% ipython --no-banner

In [1]: import numpy as np

In [2]: np.set_printoptions(precision=2, suppress=True, linewidth=100)

In [3]: E = np.load("sample0.npy")

In [4]: print(E)
[[ 0.01 -0.05  0.02 -0.01]
 [ 3.62 -1.81 -1.49  6.02]
 [-0.02 -0.04  0.04  0.01]
 [ 3.6  -1.84 -1.54  6.  ]
 [ 0.01 -0.04 -0.01  0.03]
 [ 0.04  0.04  0.    0.  ]
 [-1.2   0.59  0.51 -1.99]
 [-3.6   1.8   1.54 -6.03]
 [-1.19  0.59  0.49 -2.  ]
 [ 3.59 -1.8  -1.48  6.01]
 [ 3.55 -1.83 -1.5   6.03]
 [ 2.41 -1.19 -0.99  3.98]
 [-2.37  1.21  1.   -3.99]
 [ 1.2  -0.6  -0.5   1.98]]

In [5]: dist = np.linalg.norm(E[:, None] - E[None], axis=-1)

In [6]: dist.mean(axis=1).argmax()
Out[6]: np.int64(7)

In [7]: (dist + 1e9 * np.eye(14)).round(6).argmin(axis=1)
Out[7]: array([ 2,  9,  0,  1,  0,  4,  8, 12,  6,  1,  9, 13,  6,  4])

In [8]: cen = E - E.mean(axis=0)

In [9]: V = np.linalg.svd(cen)[2][:1]

In [10]: B = cen - cen @ V.T @ V

In [11]: (cen @ V.T).std(axis=0)
Out[11]: array([4.72])

In [12]: np.diag(V.T @ V)
Out[12]: array([0.24, 0.06, 0.04, 0.66])

In [13]: K = np.array([[1, -2], [0, 2]])

In [14]: x0 = np.array([-3, -1])

In [15]: target = K @ x0

In [16]: target
Out[16]: array([-1, -2])

In [17]: print(np.linalg.solve(K, -2 * target))
[6. 2.]

In [18]: np.linalg.solve(K.T, K[1])
Out[18]: array([-0.,  1.])

In [19]: np.linalg.solve(K, target)
Out[19]: array([-3., -1.])

In [20]: K.reshape(2, -1)
Out[20]: 
array([[ 1, -2],
       [ 0,  2]])

In [21]: K.reshape(2, 3)
Traceback (most recent call last):
  Cell In[21], line 1
    K.reshape(2, 3)
ValueError: cannot reshape array of size 4 into shape (2,3)


In [22]: T = K.reshape(2, 2, -1)

In [23]: np.einsum("ihd,ihd->ih", T, T)
Out[23]: 
array([[1, 4],
       [0, 4]])

In [24]: np.einsum("ihd,jhd->hij", T, T).shape
Out[24]: (2, 2, 2)

In [25]: print(T.shape)
(2, 2, 1)

In [26]: np.swapaxes(T, 1, 2)[0]
Out[26]: array([[ 1, -2]])

In [27]: q, V = np.linalg.qr(K[:, :1])[0], np.linalg.qr(K[:, 1:])[0]

In [28]: sig = np.linalg.svd(q.T @ V, compute_uv=False)

In [29]: round(float(np.linalg.norm(q @ q.T - V @ V.T, 2)), 2)
Out[29]: 0.71

In [30]: K - K[0]
Out[30]: 
array([[ 0,  0],
       [-1,  4]])

In [31]: K[:, 2]
Traceback (most recent call last):
  Cell In[31], line 1
    K[:, 2]
IndexError: index 2 is out of bounds for axis 1 with size 2


In [32]: print(round(np.linalg.norm(K), 2))
3.0

In [33]: np.unravel_index(np.abs(K).argmax(), K.shape)
Out[33]: (np.int64(0), np.int64(1))

In [34]: np.linalg.rank(K)
Traceback (most recent call last):
  Cell In[34], line 1
    np.linalg.rank(K)
AttributeError: module 'numpy.linalg' has no attribute 'rank'


In [35]: F = np.array([[6, -8, -6, 8], [0, 10, 0, -10], [0, 0, -3, 4], [0, 0, 0, -5]])

In [36]: rng = np.random.default_rng(316831)

In [37]: idx = rng.permutation(4)

In [38]: idx
Out[38]: array([3, 0, 1, 2])

In [39]: B = F[idx][:, idx]

In [40]: np.sort(np.abs(np.linalg.eigvals(B)))
Out[40]: array([ 3.,  5.,  6., 10.])

In [41]: np.trace(B)
Out[41]: np.int64(8)

In [42]: np.allclose(B, F)
Out[42]: False

In [43]: A = np.loadtxt("m.csv", delimiter=",")

In [44]: print(A)
[[ 0.    0.3   0.1   0.45]
 [-0.8   0.1   0.9   4.5 ]
 [ 1.4  -0.4  -0.2  -1.01]
 [ 0.6  -0.2  -0.9  -4.48]
 [ 0.3  -0.3  -1.1  -5.51]
 [ 0.2  -0.2   0.7   3.54]
 [ 0.2  -1.6   1.7   8.54]
 [ 0.   -0.5   1.2   6.07]
 [ 0.1  -0.7  -0.9  -4.43]
 [ 0.2  -1.   -0.2  -0.95]
 [-2.1   0.3   0.6   3.13]
 [ 0.9  -0.2   1.9   9.46]
 [-0.8  -0.1  -0.6  -3.05]
 [ 0.9  -0.4  -0.2  -1.02]
 [ 1.1   0.7   0.   -0.08]
 [-0.3   0.2   0.7   3.42]
 [ 0.3  -0.1   1.6   7.9 ]
 [-2.    0.   -1.6  -7.95]
 [-1.1   1.    0.4   1.95]
 [-0.2  -0.7   0.5   2.51]
 [-0.5  -1.3   0.3   1.48]
 [-0.6  -0.2  -1.8  -9.05]
 [-0.2  -0.2   0.2   0.97]
 [ 1.7   1.3   1.6   8.05]
 [-1.4   0.9   0.6   2.98]
 [-0.8  -0.3  -0.2  -0.99]
 [-0.8   0.1  -0.7  -3.45]
 [ 0.8   0.5  -0.4  -2.  ]]

In [45]: P = A @ np.linalg.solve(A.T @ A, A.T)

In [46]: print(np.round(P @ A[:, 0], 2) + 0)
[ 0.  -0.8  1.4  0.6  0.3  0.2  0.2  0.   0.1  0.2 -2.1  0.9 -0.8  0.9  1.1 -0.3  0.3 -2.  -1.1
 -0.2 -0.5 -0.6 -0.2  1.7 -1.4 -0.8 -0.8  0.8]

In [47]: np.diag(P)
Out[47]: 
array([0.04, 0.08, 0.1 , 0.07, 0.07, 0.04, 0.34, 0.14, 0.13, 0.11, 0.4 , 0.17, 0.09, 0.06, 0.14,
       0.12, 0.24, 0.23, 0.18, 0.06, 0.2 , 0.18, 0.03, 0.45, 0.18, 0.04, 0.06, 0.07])
